In [1]: import numpy as np

In [2]: import numpy.linalg as la

In [3]: np.set_printoptions(precision=3, suppress=True, linewidth=200, legacy="1.25")

In [4]: rd = lambda a: np.round(a, 3) + 0

In [5]: K = np.array([[2, 2, 2, 0],
   ...:     [1, -2, 2, -2],
   ...:     [2, 2, -1, -2],
   ...:     [-1, -2, 0, 2],
   ...:     [1, 0, 1, 2],
   ...:     [2, 0, -1, 0]])

In [6]: K[2] = K[4]

In [7]: print(K)
[[ 2  2  2  0]
 [ 1 -2  2 -2]
 [ 1  0  1  2]
 [-1 -2  0  2]
 [ 1  0  1  2]
 [ 2  0 -1  0]]

In [8]: x = np.array([-1, 2, 2, 0])

In [9]: y = K @ x

In [10]: print(rd(la.solve(K.T @ K, K.T @ y)))
[-1.  2.  2.  0.]

In [11]: print(rd(la.lstsq(K, y)[0]))
[-1.  2.  2.  0.]

In [12]: print(rd(la.pinv(K) @ K))
[[1. 0. 0. 0.]
 [0. 1. 0. 0.]
 [0. 0. 1. 0.]
 [0. 0. 0. 1.]]

In [13]: print(y)
[ 6 -1  1 -3  1 -4]

In [14]: rng = np.random.default_rng(22)

In [15]: y = y + 0.02 * rng.normal(size=6)

In [16]: print(rd(y))
[ 5.972 -1.024  0.974 -3.012  1.029 -4.032]

In [17]: b, *_ = la.lstsq(K, y)

In [18]: print(b.round())
[-1.  2.  2.  0.]

In [19]: print(rd(K.T @ (y - K @ b)))
[0. 0. 0. 0.]

In [20]: print(rd(b))
[-1.013  2.006  2.001  0.002]

In [21]: feats = np.load("layer13.npy")

In [22]: print(feats)
[[ 0  0 -1]
 [ 0  0  2]
 [ 1 -2  0]]

In [23]: print(np.diff(feats, axis=0))
[[ 0  0  3]
 [ 1 -2 -2]]

In [24]: print(la.matrix_rank(feats))
2

In [25]: print(rd(la.norm(feats)))
3.162

In [26]: print(np.count_nonzero(feats))
4

In [27]: print(feats.shape)
(3, 3)

In [28]: print(feats.sum(axis=1))
[-1  2 -1]

In [29]: la.rank(feats)
Traceback (most recent call last):
  Cell In[29], line 1
    la.rank(feats)
AttributeError: module 'numpy.linalg' has no attribute 'rank'


In [30]: feats[3]
Traceback (most recent call last):
  Cell In[30], line 1
    feats[3]
IndexError: index 3 is out of bounds for axis 0 with size 3


In [31]: print(rd(la.svd(feats, compute_uv=False)))
[2.236 2.236 0.   ]

In [32]: data = np.loadtxt("x.csv", delimiter=",")

In [33]: print(data)
[[ 1. -1. -1.  1.  1. -1. -1.  1.]
 [ 1. -1.  1. -1.  1. -1.  1. -1.]
 [ 1.  1. -1. -1. -1. -1.  1.  1.]
 [ 1.  1. -1. -1.  1.  1. -1. -1.]
 [ 1. -1. -1.  1. -1.  1.  1. -1.]]

In [34]: other = data + rng.integers(-2, 3, (5, 3)) @ rng.integers(-2, 3, (3, 8))

In [35]: print(other)
[[ 0.  1.  0.  2.  4. -2. -4. -2.]
 [ 7. -1.  5.  1. -1. -1.  1. -3.]
 [ 6.  4.  4.  1. -2.  0. -1. -4.]
 [ 4.  2.  2.  1.  2.  0. -3. -4.]
 [-2. -2. -4. -1. -2.  2.  3.  2.]]

In [36]: print(rd(la.svd(other - data, compute_uv=False)))
[14.758  6.663  2.61   0.     0.   ]

In [37]: print(np.abs(other - data).sum(axis=1))
[15. 16. 24. 16. 16.]
